In [1]: import numpy as np

In [2]: np.set_printoptions(precision=1, suppress=True, linewidth=120)

In [3]: f = np.array([3, 3, 0, 2, 0])

In [4]: g = np.array([2, 3, 1, 1, 1, 0, 1, 3])

In [5]: data = np.outer(f, g)

In [6]: print(data)
[[6 9 3 3 3 0 3 9]
 [6 9 3 3 3 0 3 9]
 [0 0 0 0 0 0 0 0]
 [4 6 2 2 2 0 2 6]
 [0 0 0 0 0 0 0 0]]

In [7]: print(np.linalg.lstsq(data[:-1].T, data[-1])[2])
1

In [8]: print(round(np.trace(np.linalg.pinv(data) @ data), 1))
1.0

In [9]: print(np.allclose(data[:-1].T @ np.linalg.lstsq(data[:-1].T, data[-1])[0], data[-1]))
True

In [10]: print(np.abs(np.diag(np.linalg.qr(data)[1])) > 1e-9)
[ True False False False False]

In [11]: print(np.unique(data.round(6), axis=0).shape)
(3, 8)

In [12]: print(np.linalg.norm(data, axis=0))
[ 9.4 14.1  4.7  4.7  4.7  0.   4.7 14.1]

In [13]: print(np.linalg.norm(data, axis=1))
[15.3 15.3  0.  10.2  0. ]

In [14]: print(round(float(np.linalg.norm(data, 1)), 1), np.round(np.linalg.norm(data, np.inf), 1))
24.0 36.0

In [15]: print(np.round(np.linalg.norm(data[3] - data[2]), 1))
10.2

In [16]: U, sig, Vt = np.linalg.svd(data)

In [17]: print(sig.round(1) + 0)
[23.9  0.   0.   0.   0. ]

In [18]: B = U[:, :1] @ np.diag(sig[:1]) @ Vt[:1]

In [19]: print(round(float(np.linalg.norm(data - B) / np.linalg.norm(data)), 1))
0.0

In [20]: print(round(np.abs(data - B).max(), 1))
0.0

In [21]: B = data[0, 0] * data[1:] - np.outer(data[1:, 0], data[0])

In [22]: print(B)
[[0 0 0 0 0 0 0 0]
 [0 0 0 0 0 0 0 0]
 [0 0 0 0 0 0 0 0]
 [0 0 0 0 0 0 0 0]]

In [23]: print(np.linalg.matrix_rank(B), np.linalg.matrix_rank(data))
0 1

In [24]: print(data[:, 0] / data[0, 0])
[1.  1.  0.  0.7 0. ]

In [25]: print(np.flatnonzero(~B.round(6).any(axis=1)))
[0 1 2 3]

In [26]: vec = np.array([-6, -7, -7, 1, 8, -8, -1, 5])

In [27]: print(np.sign((data @ vec).round(6)))
[-1 -1  0 -1  0]

In [28]: print(data @ np.ones(8))
[36. 36.  0. 24.  0.]

In [29]: J = np.load("out13.npy")

In [30]: print(J.round(1) + 0)
[[-0.5  0.7  0.8 -2.4 -0.4  1.3  0.3 -0.2]
 [-1.5 -0.4  1.2 -1.8 -0.1  1.2  0.3 -0.6]
 [-1.8 -1.8  0.6  1.2  0.6 -0.2 -0.1 -0.7]
 [ 1.1 -0.1 -1.   2.2  0.2 -1.3 -0.3  0.5]
 [-2.1 -1.6  1.   0.1  0.4  0.3  0.1 -0.8]
 [ 1.1  1.7 -0.1 -2.  -0.6  0.8  0.2  0.4]
 [ 0.4 -0.8 -0.7  2.4  0.4 -1.2 -0.3  0.2]
 [-1.1  0.1  1.  -2.2 -0.2  1.3  0.3 -0.4]
 [ 1.6  1.8 -0.5 -1.4 -0.6  0.4  0.1  0.6]
 [-0.9  0.3  1.  -2.3 -0.3  1.3  0.3 -0.4]
 [-0.1  1.   0.6 -2.4 -0.5  1.2  0.3  0. ]
 [ 1.8  0.8 -1.2  1.4 -0.1 -1.  -0.3  0.7]
 [-0.4 -1.3 -0.3  2.3  0.5 -1.  -0.3 -0.2]
 [ 2.   1.8 -0.8 -0.7 -0.5  0.   0.   0.8]
 [-1.5 -0.3  1.1 -1.9 -0.1  1.2  0.3 -0.6]
 [-2.  -1.8  0.8  0.6  0.5  0.1  0.  -0.8]
 [-0.2 -1.2 -0.5  2.4  0.5 -1.1 -0.3 -0.1]
 [-0.4  0.7  0.8 -2.4 -0.4  1.2  0.3 -0.2]
 [ 0.6  1.4  0.2 -2.3 -0.6  1.   0.3  0.2]
 [ 1.2  0.  -1.1  2.1  0.2 -1.3 -0.3  0.5]
 [ 2.   1.1 -1.2  0.9 -0.2 -0.8 -0.2  0.8]
 [ 1.7  1.8 -0.6 -1.2 -0.6  0.2  0.1  0.7]
 [ 1.5  0.4 -1.2  1.8  0.1 -1.2 -0.3  0.6]
 [-1.  -1.7  0.   2.   0.6 -0.8 -0.2 -0.4]
 [-0.2 -1.2 -0.5  2.4  0.5 -1.1 -0.3 -0.1]
 [ 1.  -0.2 -1.   2.2  0.3 -1.3 -0.3  0.4]
 [ 1.8  0.8 -1.2  1.4 -0.1 -1.  -0.3  0.8]
 [-2.  -1.2  1.2 -0.8  0.2  0.8  0.2 -0.8]
 [-2.1 -1.6  1.   0.   0.4  0.4  0.1 -0.8]
 [ 2.   1.1 -1.2  1.  -0.2 -0.9 -0.2  0.8]
 [-1.6 -1.8  0.5  1.4  0.6 -0.3 -0.1 -0.6]
 [ 0.  -1.  -0.6  2.4  0.5 -1.2 -0.3  0. ]]

In [31]: vec = np.array([3, 1, 1, 1, 0, 1, 0, 0])

In [32]: h = np.maximum(J @ vec, 0)

In [33]: print(h)
[0.  0.  0.  3.  0.  3.5 0.8 0.  5.2 0.  0.2 5.4 0.  6.1 0.  0.  0.  0.  2.2 3.3 6.  5.5 4.4 0.  0.  2.6 5.4 0.  0.
 5.9 0.  0. ]

In [34]: print(J.T @ h)
[ 95.4  61.5 -52.7  25.5 -12.8 -30.7  -8.4  38.7]

In [35]: print(np.flatnonzero(h > 1e-9))
[ 3  5  6  8 10 11 13 18 19 20 21 22 25 26 29]
